$ python -q
>>> import numpy as np
>>> np.set_printoptions(precision=2, suppress=True, linewidth=100)
>>> rd = lambda a: np.round(a, 2) + 0
>>> mat = np.array([[8, -1, 0],
...     [2, 8, -2],
...     [3, -3, 4],
...     [-4, 6, -7],
...     [-9, -2, -2],
...     [-2, 6, 4],
...     [7, -2, 8]])
>>> mat[4] = mat[1]
>>> mat
array([[ 8, -1,  0],
       [ 2,  8, -2],
       [ 3, -3,  4],
       [-4,  6, -7],
       [ 2,  8, -2],
       [-2,  6,  4],
       [ 7, -2,  8]])
>>> proj = mat @ np.linalg.solve(mat.T @ mat, mat.T)
>>> rd(proj @ mat[:, 1])
array([-1.,  8., -3.,  6.,  8.,  6., -2.])
>>> np.allclose(proj @ proj, proj)
True
>>> rd(np.diag(proj))
array([0.6 , 0.38, 0.12, 0.36, 0.38, 0.65, 0.51])
>>> x0 = np.array([-1, -1, 2])
>>> target = mat @ x0
>>> rd(np.linalg.pinv(mat) @ mat)
array([[1., 0., 0.],
       [0., 1., 0.],
       [0., 0., 1.]])
>>> rng = np.random.default_rng(60947)
>>> target = target + 0.1 * rng.normal(size=7)
>>> rd(target)
array([ -6.89, -14.02,   8.1 , -15.99, -14.  ,   4.03,  10.87])
>>> beta, *_ = np.linalg.lstsq(mat, target)
>>> [round(float(np.linalg.norm(np.linalg.solve(mat.T @ mat + lam * np.eye(3), mat.T @ target))), 2) for lam in (0, 1, 10, 100)]
[2.44, 2.42, 2.21, 1.35]
>>> rd(beta)
array([-1.  , -1.  ,  1.99])
>>> beta.round()
array([-1., -1.,  2.])
>>> A2 = np.array([[0, 1], [1, 1], [2, 0]])
>>> np.einsum("ik,kj->ij", mat, A2)
array([[-1,  7],
       [ 4, 10],
       [ 5,  0],
       [-8,  2],
       [ 4, 10],
       [14,  4],
       [14,  5]])
>>> np.vstack([mat, A2.T]).shape
(9, 3)
>>> np.einsum("ij->j", mat)
array([16, 22,  5])
>>> K = np.loadtxt("x.csv", delimiter=",")
>>> K
array([[  6.,   1.,   7.,   4.,  -8.,  -6.],
       [  9.,  -2.,  14.,   2.,  -9., -10.],
       [  3.,  -2.,   5.,  -1., -12., -16.],
       [ 12.,  -6.,   3.,  -2.,  -5., -25.],
       [  8., -14.,  -4.,   1., -14., -31.],
       [  0.,  -6., -13.,   6., -19., -36.],
       [  4.,   1., -21.,   9., -11., -34.],
       [ -5.,   4., -17.,   3., -12., -41.],
       [  1.,   2., -20.,   4.,  -3., -40.],
       [  6.,   0., -11.,  -1.,  -5., -35.],
       [ 12.,  -8.,  -2.,   7.,   1., -27.],
       [ 11., -10.,   2.,  14.,   1., -36.],
       [ 13.,  -9.,  11.,  14.,   5., -33.],
       [ 15., -12.,  13.,   8.,   6., -32.],
       [ 18.,  -7.,  18.,  -1.,   6., -27.],
       [ 13., -10.,  15.,  -4.,  15., -23.],
       [ 15.,  -3.,  19.,  -8.,  24., -26.],
       [ 13.,  -5.,  26.,  -6.,  24., -33.],
       [ 17.,   0.,  27.,  -5.,  28., -27.],
       [ 19.,   4.,  21.,  -4.,  33., -27.],
       [ 17.,   0.,  13.,   4.,  27., -22.],
       [ 21.,  -8.,  11.,  -3.,  21., -30.],
       [ 18.,   0.,  11.,   3.,  17., -39.],
       [ 19.,  -8.,   4.,   6.,  22., -34.],
       [ 15.,  -9.,  12.,  13.,  31., -37.],
       [ 14., -14.,  11.,   9.,  34., -29.],
       [ 20., -14.,  16.,  13.,  29., -34.],
       [ 22.,  -5.,  11.,   7.,  25., -30.],
       [ 28.,  -8.,   4.,  10.,  27., -21.],
       [ 30., -15.,  -5.,  19.,  33., -19.],
       [ 27., -15.,  -5.,  27.,  29., -22.],
       [ 29., -21.,  -6.,  30.,  27., -17.],
       [ 23., -26., -11.,  34.,  36., -10.],
       [ 15., -27., -13.,  38.,  43.,  -3.],
       [  9., -31.,  -7.,  42.,  48., -10.],
       [ 16., -29.,  -1.,  49.,  41., -13.],
       [ 20., -38.,   4.,  54.,  44., -18.],
       [ 29., -42.,  13.,  49.,  37.,  -9.],
       [ 30., -42.,  14.,  56.,  36., -15.],
       [ 25., -34.,  21.,  58.,  33., -19.],
       [ 19., -40.,  18.,  60.,  25., -26.]])
>>> x0 = np.array([-3, -9, -5, -4, 6, -1])
>>> target = K @ x0
>>> rd(np.linalg.pinv(K) @ K)
array([[1., 0., 0., 0., 0., 0.],
       [0., 1., 0., 0., 0., 0.],
       [0., 0., 1., 0., 0., 0.],
       [0., 0., 0., 1., 0., 0.],
       [0., 0., 0., 0., 1., 0.],
       [0., 0., 0., 0., 0., 1.]])
>>> rd(np.linalg.solve(K.T @ K, K.T @ target))
array([-3., -9., -5., -4.,  6., -1.])
>>> target
array([-120., -131.,  -68.,    6.,   65.,   17.,   16.,   21.,   85.,   46.,   51.,   33.,   -6.,
         34.,  -14.,  105.,   89.,   77.,   29.,   43.,   52.,  122.,   20.,  137.,  147.,  226.,
        142.,   76.,  111.,  211.,  167.,  191.,  310.,  372.,  417.,  281.,  328.,  261.,  225.,
        111.,  149.])
>>> target = target + 0.05 * rng.normal(size=41)
>>> rd(target)
array([-120.04, -131.06,  -68.01,    6.04,   64.91,   16.92,   15.98,   20.98,   85.04,   46.  ,
         50.94,   32.94,   -6.05,   33.98,  -13.91,  104.96,   89.  ,   77.07,   29.06,   43.01,
         52.05,  122.09,   19.99,  137.08,  146.99,  225.95,  142.06,   75.96,  111.02,  210.98,
        167.01,  191.11,  310.  ,  371.98,  416.97,  281.06,  327.96,  260.89,  224.96,  110.99,
        149.01])
>>> beta, *_ = np.linalg.lstsq(K, target)
>>> rd(np.linalg.norm(target - K @ beta))
np.float64(0.3)
